In [1]: import numpy as np

In [2]: from numpy import linalg as LA

In [3]: np.set_printoptions(precision=2, suppress=True, linewidth=140, legacy="1.25")

In [4]: def tidy(a):
   ...:     return np.round(a, 2) + 0
   ...: 

In [5]: W0 = np.load("run19.npy")

In [6]: W0
Out[6]: 
array([[1, 0, 0],
       [1, 1, 0],
       [0, 0, 1]])

In [7]: rng = np.random.default_rng(99)

In [8]: M2 = W0 + rng.integers(-2, 3, (3, 1)) @ rng.integers(-2, 3, (1, 3))

In [9]: M2
Out[9]: 
array([[ 1, -4,  0],
       [ 1,  1,  0],
       [ 0, -2,  1]])

In [10]: tidy(LA.svd(M2 - W0, compute_uv=False))
Out[10]: array([4.47, 0.  , 0.  ])

In [11]: M2 - W0
Out[11]: 
array([[ 0, -4,  0],
       [ 0,  0,  0],
       [ 0, -2,  0]])

In [12]: Q = W0.astype(float).copy()

In [13]: for j in range(3):
    ...:     Q[:, j] -= Q[:, :j] @ (Q[:, :j].T @ Q[:, j])
    ...:     Q[:, j] /= LA.norm(Q[:, j])
    ...: 

In [14]: tidy(Q)
Out[14]: 
array([[ 0.71, -0.71,  0.  ],
       [ 0.71,  0.71,  0.  ],
       [ 0.  ,  0.  ,  1.  ]])

In [15]: tidy(Q.T @ Q)
Out[15]: 
array([[1., 0., 0.],
       [0., 1., 0.],
       [0., 0., 1.]])

In [16]: x0 = np.array([1, 3, 1])

In [17]: target = W0 @ x0

In [18]: target
Out[18]: array([1, 4, 1])

In [19]: tidy(LA.solve(W0, W0[:, 1]))
Out[19]: array([0., 1., 0.])

In [20]: tidy(LA.solve(W0, target))
Out[20]: array([1., 3., 1.])

In [21]: E = np.loadtxt("out7.csv", delimiter=",")

In [22]: tidy(E)
Out[22]: 
array([[-1.07,  6.22,  4.15],
       [-0.72,  5.17,  3.44],
       [-1.27,  6.82,  4.54],
       [ 1.58, -1.73, -1.15],
       [-0.75,  5.26,  3.5 ],
       [-0.98,  5.94,  3.96],
       [ 0.17,  2.48,  1.66],
       [ 0.82,  0.55,  0.37],
       [-0.33,  3.99,  2.66],
       [ 0.18,  2.45,  1.63],
       [-1.87,  8.61,  5.74],
       [ 0.62,  1.13,  0.75],
       [-2.32,  9.97,  6.65],
       [ 2.18, -3.54, -2.36],
       [-0.04,  3.13,  2.09],
       [-1.13,  6.39,  4.26],
       [-1.6 ,  7.81,  5.21],
       [-0.48,  4.43,  2.95],
       [-0.78,  5.33,  3.55],
       [ 2.6 , -4.8 , -3.2 ],
       [-0.38,  4.13,  2.75],
       [-0.94,  5.81,  3.87],
       [-0.41,  4.23,  2.82],
       [-0.14,  3.41,  2.27]])

In [23]: tidy(E @ LA.pinv(E) @ E)
Out[23]: 
array([[-1.07,  6.22,  4.15],
       [-0.72,  5.17,  3.44],
       [-1.27,  6.82,  4.54],
       [ 1.58, -1.73, -1.15],
       [-0.75,  5.26,  3.5 ],
       [-0.98,  5.94,  3.96],
       [ 0.17,  2.48,  1.66],
       [ 0.82,  0.55,  0.37],
       [-0.33,  3.99,  2.66],
       [ 0.18,  2.45,  1.63],
       [-1.87,  8.61,  5.74],
       [ 0.62,  1.13,  0.75],
       [-2.32,  9.97,  6.65],
       [ 2.18, -3.54, -2.36],
       [-0.04,  3.13,  2.09],
       [-1.13,  6.39,  4.26],
       [-1.6 ,  7.81,  5.21],
       [-0.48,  4.43,  2.95],
       [-0.78,  5.33,  3.55],
       [ 2.6 , -4.8 , -3.2 ],
       [-0.38,  4.13,  2.75],
       [-0.94,  5.81,  3.87],
       [-0.41,  4.23,  2.82],
       [-0.14,  3.41,  2.27]])

In [24]: np.allclose(E[:-1].T @ LA.lstsq(E[:-1].T, E[-1])[0], E[-1])
Out[24]: True

In [25]: try:
    ...:     LA.inv(E)
    ...: except LA.LinAlgError as e:
    ...:     print("failed:", e)
    ...: 
failed: Last 2 dimensions of the array must be square

In [26]: LA.lstsq(E[:-1].T, E[-1])[2]
Out[26]: 2
